>>> import numpy as np
>>> np.set_printoptions(precision=3, suppress=True, linewidth=200)
>>> rd = lambda a: np.round(a, 3) + 0
>>> u = np.array([0, 2, 2])
>>> J = np.array([np.roll(u, i) for i in range(3)])
>>> J
array([[0, 2, 2],
       [2, 0, 2],
       [2, 2, 0]])
>>> rng = np.random.default_rng(202)
>>> lab = rng.permutation(3)
>>> lab
array([0, 2, 1])
>>> B = J[lab][:, lab]
>>> np.diag(B)
array([0, 0, 0])
>>> rd(np.sort(np.abs(np.linalg.eigvals(B))))
array([2., 2., 4.])
>>> rd(np.linalg.det(B)), rd(np.linalg.det(J[lab]))
(np.float64(16.0), np.float64(-16.0))
>>> np.allclose(B, J)
True
>>> np.fft.fft(J[0])
array([ 4.+0.j, -2.+0.j, -2.+0.j])
>>> np.sort(np.abs(np.fft.fft(J[0]))), rd(np.sort(np.linalg.svd(J, compute_uv=False)))
(array([2., 2., 4.]), array([2., 2., 4.]))
>>> rd(np.linalg.eigvalsh(J).min())
np.float64(-2.0)
>>> [round(float(np.linalg.det(J[:i, :i])), 2) + 0 for i in range(1, 4)]
[0.0, -4.0, 16.0]
>>> feats = np.load("case14.npy")
>>> feats
array([[-0.5  , -0.2  , -0.7  ,  0.7  , -1.1  ,  1.5  ,  1.5  ],
       [ 0.2  , -0.6  , -1.3  , -0.4  ,  1.3  , -1.6  ,  2.2  ],
       [-1.   , -1.3  ,  0.2  , -0.5  ,  0.8  ,  0.   , -1.9  ],
       [ 1.5  ,  0.6  , -0.8  ,  0.7  ,  1.4  ,  0.1  , -0.1  ],
       [ 1.   ,  1.3  ,  0.6  ,  1.5  ,  0.9  ,  0.2  ,  0.2  ],
       [-0.1  , -2.   , -0.3  ,  0.4  ,  1.9  , -0.4  ,  1.4  ],
       [ 0.951,  1.268,  0.563,  1.473,  0.919,  0.22 ,  0.195],
       [-1.4  ,  0.8  ,  0.2  , -0.9  , -0.1  , -1.5  ,  0.6  ]])
>>> x = np.array([-2, 3, 3, -1, 0, 1, -3])
>>> target = feats @ x
>>> rd(np.linalg.pinv(feats) @ feats)
array([[1., 0., 0., 0., 0., 0., 0.],
       [0., 1., 0., 0., 0., 0., 0.],
       [0., 0., 1., 0., 0., 0., 0.],
       [0., 0., 0., 1., 0., 0., 0.],
       [0., 0., 0., 0., 1., 0., 0.],
       [0., 0., 0., 0., 0., 1., 0.],
       [0., 0., 0., 0., 0., 0., 1.]])
>>> rd(np.linalg.solve(feats.T @ feats, feats.T @ target))
array([-2.,  3.,  3., -1.,  0.,  1., -3.])
>>> rd(target)
array([ -5.4  , -13.9  ,   4.9  ,  -3.9  ,   1.8  , -11.7  ,   1.753,   3.4  ])
>>> target = target + 0.3 * rng.normal(size=8)
>>> rd(target)
array([ -5.619, -14.226,   4.779,  -4.246,   2.252, -11.436,   1.944,   3.823])
>>> c, *_ = np.linalg.lstsq(feats, target)
>>> c.round()
array([-2.,  3.,  4., -2.,  1.,  2., -3.])
>>> rd(np.linalg.norm(target - feats @ c))
np.float64(0.188)
>>> [round(float(np.linalg.norm(np.linalg.solve(feats.T @ feats + lam * np.eye(7), feats.T @ target))), 2) for lam in (0, 1, 10, 100)]
[6.51, 5.05, 3.11, 0.72]
